In [1]: import numpy as np

In [2]: import numpy.linalg as la

In [3]: np.set_printoptions(suppress=True, linewidth=200)

In [4]: rd = lambda a: np.round(a, 1) + 0

In [5]: A = np.loadtxt("dump.csv", delimiter=",")

In [6]: print(rd(A))
[[-0.3  0.6  0.4 -0.1 -0.3  0.4 -0.4 -0.1]
 [ 0.2 -0.4  0.5  0.1  0.  -0.3 -0.6  0.3]
 [ 0.2 -0.1 -0.4 -0.8 -0.3 -0.1 -0.2  0. ]
 [ 0.3 -0.3  0.2 -0.1 -0.3  0.7  0.3  0.3]
 [ 0.1  0.1 -0.4  0.5 -0.7 -0.1 -0.1  0.2]
 [ 0.  -0.2  0.5 -0.1 -0.5 -0.3  0.3 -0.5]
 [-0.2  0.3  0.2 -0.2 -0.1 -0.4  0.4  0.7]
 [-0.9 -0.4 -0.1  0.  -0.1  0.1 -0.1  0.1]]

In [7]: O, V = la.qr(A[:, :3])[0], la.qr(A[:, 3:])[0]

In [8]: sigma = la.svd(O.T @ V, compute_uv=False)

In [9]: print((sigma > 0.9).sum())
0

In [10]: print(rd(np.degrees(np.arccos(sigma.clip(0, 1)))))
[90. 90. 90.]

In [11]: print(rd(sigma))
[0. 0. 0.]

In [12]: B = A / la.norm(A, axis=1, keepdims=True)

In [13]: gram = B @ B.T

In [14]: print(np.degrees(np.arccos(np.clip(gram[5, 7], -1, 1))))
90.0

In [15]: print(np.argwhere(np.triu(np.abs(gram) > 0.95, 1)))
[]

In [16]: print(rd(A @ A))
[[ 0.4 -0.6  0.2 -0.3  0.  -0.3 -0.4 -0.4]
 [-0.2  0.  -0.6 -0.3 -0.1  0.6 -0.3 -0.4]
 [-0.3  0.3  0.1  0.2  0.6 -0.3 -0.3 -0.5]
 [-0.5  0.1  0.3 -0.5 -0.3 -0.2  0.4 -0.3]
 [-0.2 -0.3  0.5 -0.1  0.5  0.6  0.1  0.1]
 [ 0.4  0.4 -0.1 -0.7  0.4 -0.1  0.1  0.2]
 [-0.5 -0.3 -0.2 -0.2  0.2 -0.3 -0.3  0.5]
 [ 0.  -0.4 -0.4  0.1  0.3 -0.2  0.7 -0.2]]

In [17]: print(np.allclose(A @ A.T, A.T @ A))
True

In [18]: print(rd(np.trace(A)))
-1.7

In [19]: print(rd((A + A.T) / 2))
[[-0.3  0.4  0.3  0.1 -0.1  0.2 -0.3 -0.5]
 [ 0.4 -0.4  0.2 -0.1  0.  -0.2 -0.1 -0.1]
 [ 0.3  0.2 -0.4 -0.3 -0.4  0.2  0.  -0.1]
 [ 0.1 -0.1 -0.3 -0.1  0.1  0.3  0.   0.2]
 [-0.1  0.  -0.4  0.1 -0.7 -0.3 -0.1  0. ]
 [ 0.2 -0.2  0.2  0.3 -0.3 -0.3  0.  -0.2]
 [-0.3 -0.1  0.   0.  -0.1  0.   0.4  0.3]
 [-0.5 -0.1 -0.1  0.2  0.  -0.2  0.3  0.1]]

In [20]: feats = np.load("m.npy")

In [21]: print(feats)
[[0 1 0 0 0 0]
 [1 0 0 0 0 0]
 [0 0 0 1 0 0]
 [0 0 1 0 0 0]
 [0 0 0 0 0 1]
 [0 0 0 0 1 0]]

In [22]: # symmetric

In [23]: print(rd(la.norm(feats)))
2.4

In [24]: print(np.diff(feats, axis=0))
[[ 1 -1  0  0  0  0]
 [-1  0  0  1  0  0]
 [ 0  0  1 -1  0  0]
 [ 0  0 -1  0  0  1]
 [ 0  0  0  0  1 -1]]

In [25]: print(np.count_nonzero(feats))
6

In [26]: print(la.matrix_rank(feats))
6

In [27]: print(rd(feats.mean(axis=0)))
[0.2 0.2 0.2 0.2 0.2 0.2]

In [28]: print(feats - feats[0])
[[ 0  0  0  0  0  0]
 [ 1 -1  0  0  0  0]
 [ 0 -1  0  1  0  0]
 [ 0 -1  1  0  0  0]
 [ 0 -1  0  0  0  1]
 [ 0 -1  0  0  1  0]]

In [29]: print(np.abs(feats).max())
1

In [30]: print(np.unravel_index(np.abs(feats).argmax(), feats.shape))
(np.int64(0), np.int64(1))

In [31]: x0 = np.array([4, 6, 8, 3, 4, 3])

In [32]: y = feats @ x0

In [33]: print(y)
[6 4 3 8 3 4]

In [34]: print(rd(la.solve(feats, y)))
[4. 6. 8. 3. 4. 3.]

In [35]: print(rd(la.solve(feats.T, feats[3])))
[0. 0. 0. 1. 0. 0.]

In [36]: print(rd(la.solve(feats, y + feats[:, 5])))
[4. 6. 8. 3. 4. 4.]

In [37]: print(rd(la.solve(feats, feats[:, 2])))
[0. 0. 1. 0. 0. 0.]

In [38]: E = np.load("sample17.npy")

In [39]: print(E)
[[  3  -1 -15   5]
 [  3   4 -15 -20]
 [ 12  -4   3  -1]
 [ 12  16   3   4]]

In [40]: rng = np.random.default_rng(37)

In [41]: B = feats + rng.integers(-2, 3, (6, 1)) @ rng.integers(-2, 3, (1, 6))

In [42]: print(B)
[[-4 -1  2  2 -4  0]
 [ 3  1 -1 -1  2  0]
 [ 2  1 -1  0  2  0]
 [ 2  1  0 -1  2  0]
 [-2 -1  1  1 -2  1]
 [-4 -2  2  2 -3  0]]

In [43]: print(rd(la.svd(B - feats, compute_uv=False)))
[11.5  0.   0.   0.   0.   0. ]

In [44]: print(la.matrix_rank(B - feats, tol=1e-8))
1

In [45]: x0 = np.array([4, 1, 3, 0])

In [46]: print(np.einsum("ij,j->i", E, x0))
[-34 -29  53  73]

In [47]: print(la.norm(E @ x0) <= la.norm(E, 2) * la.norm(x0) + 1e-9)
True

In [48]: print(E @ np.eye(4)[1])
[-1.  4. -4. 16.]

In [49]: print(E @ (2 * x0))
[-68 -58 106 146]

In [50]: print(E @ np.ones(4))
[ -8. -28.  10.  35.]

In [51]: print(E * x0)
[[ 12  -1 -45   0]
 [ 12   4 -45   0]
 [ 48  -4   9   0]
 [ 48  16   9   0]]

In [52]: print((E @ x0).argmax())
3

In [53]: print(np.sign((E @ x0).round(6)))
[-1 -1  1  1]

In [54]: idx = rng.permutation(8)

In [55]: B = A[:, idx] * rng.choice([-1, 1], 8)

In [56]: print(rd(B))
[[-0.4 -0.1 -0.1  0.4 -0.3 -0.3  0.4 -0.6]
 [ 0.3  0.1  0.3  0.5  0.   0.2  0.6  0.4]
 [ 0.1 -0.8  0.  -0.4 -0.3  0.2  0.2  0.1]
 [-0.7 -0.1  0.3  0.2 -0.3  0.3 -0.3  0.3]
 [ 0.1  0.5  0.2 -0.4 -0.7  0.1  0.1 -0.1]
 [ 0.3 -0.1 -0.5  0.5 -0.5  0.  -0.3  0.2]
 [ 0.4 -0.2  0.7  0.2 -0.1 -0.2 -0.4 -0.3]
 [-0.1  0.   0.1 -0.1 -0.1 -0.9  0.1  0.4]]

In [57]: Uu, _, vt = la.svd(A.T @ B)

In [58]: print(idx)
[5 3 7 2 4 0 6 1]

In [59]: print(rd(la.lstsq(A, B)[0]))
[[ 0.  0.  0.  0.  0.  1.  0.  0.]
 [ 0.  0.  0.  0.  0.  0.  0. -1.]
 [ 0.  0.  0.  1.  0.  0.  0.  0.]
 [ 0.  1.  0.  0.  0.  0.  0.  0.]
 [ 0.  0.  0.  0.  1.  0.  0.  0.]
 [-1.  0.  0.  0.  0.  0.  0.  0.]
 [ 0.  0.  0.  0.  0.  0. -1.  0.]
 [ 0.  0.  1.  0.  0.  0.  0.  0.]]

In [60]: X = np.diag(np.array([0, -5, 5, 2, 0, 1, 4, -4]))

In [61]: print(X)
[[ 0  0  0  0  0  0  0  0]
 [ 0 -5  0  0  0  0  0  0]
 [ 0  0  5  0  0  0  0  0]
 [ 0  0  0  2  0  0  0  0]
 [ 0  0  0  0  0  0  0  0]
 [ 0  0  0  0  0  1  0  0]
 [ 0  0  0  0  0  0  4  0]
 [ 0  0  0  0  0  0  0 -4]]

In [62]: vals, V = la.eigh(X)

In [63]: print(V.T @ V)
[[1. 0. 0. 0. 0. 0. 0. 0.]
 [0. 1. 0. 0. 0. 0. 0. 0.]
 [0. 0. 1. 0. 0. 0. 0. 0.]
 [0. 0. 0. 1. 0. 0. 0. 0.]
 [0. 0. 0. 0. 1. 0. 0. 0.]
 [0. 0. 0. 0. 0. 1. 0. 0.]
 [0. 0. 0. 0. 0. 0. 1. 0.]
 [0. 0. 0. 0. 0. 0. 0. 1.]]

In [64]: print(rd(la.svd(X, compute_uv=False)))
[5. 5. 4. 4. 2. 1. 0. 0.]

In [65]: print(np.abs(V[:, -1]))
[0. 0. 1. 0. 0. 0. 0. 0.]

In [66]: f = np.array([3, -6, 4, 2, -7, -8, -9]) + 0.5

In [67]: F = np.eye(7) - 2 * np.outer(f, f) / (f @ f)

In [68]: print(rd(F))
[[ 0.9  0.2 -0.1 -0.1  0.2  0.2  0.2]
 [ 0.2  0.7  0.2  0.1 -0.3 -0.3 -0.4]
 [-0.1  0.2  0.8 -0.1  0.2  0.3  0.3]
 [-0.1  0.1 -0.1  0.9  0.1  0.2  0.2]
 [ 0.2 -0.3  0.2  0.1  0.6 -0.4 -0.5]
 [ 0.2 -0.3  0.3  0.2 -0.4  0.5 -0.5]
 [ 0.2 -0.4  0.3  0.2 -0.5 -0.5  0.4]]

In [69]: B = np.array([[2, -2], [-1, 2], [0, 1], [0, -2], [0, 1], [0, -2]])

In [70]: print(np.vstack([feats, B.T]).shape)
(8, 6)

In [71]: print(np.einsum("ik,kj->ij", feats, B))
[[-1  2]
 [ 2 -2]
 [ 0 -2]
 [ 0  1]
 [ 0 -2]
 [ 0  1]]

In [72]: print(B.T @ feats.T)
[[-1  2  0  0  0  0]
 [ 2 -2 -2  1 -2  1]]

In [73]: print(np.einsum("ij->j", feats))
[1 1 1 1 1 1]
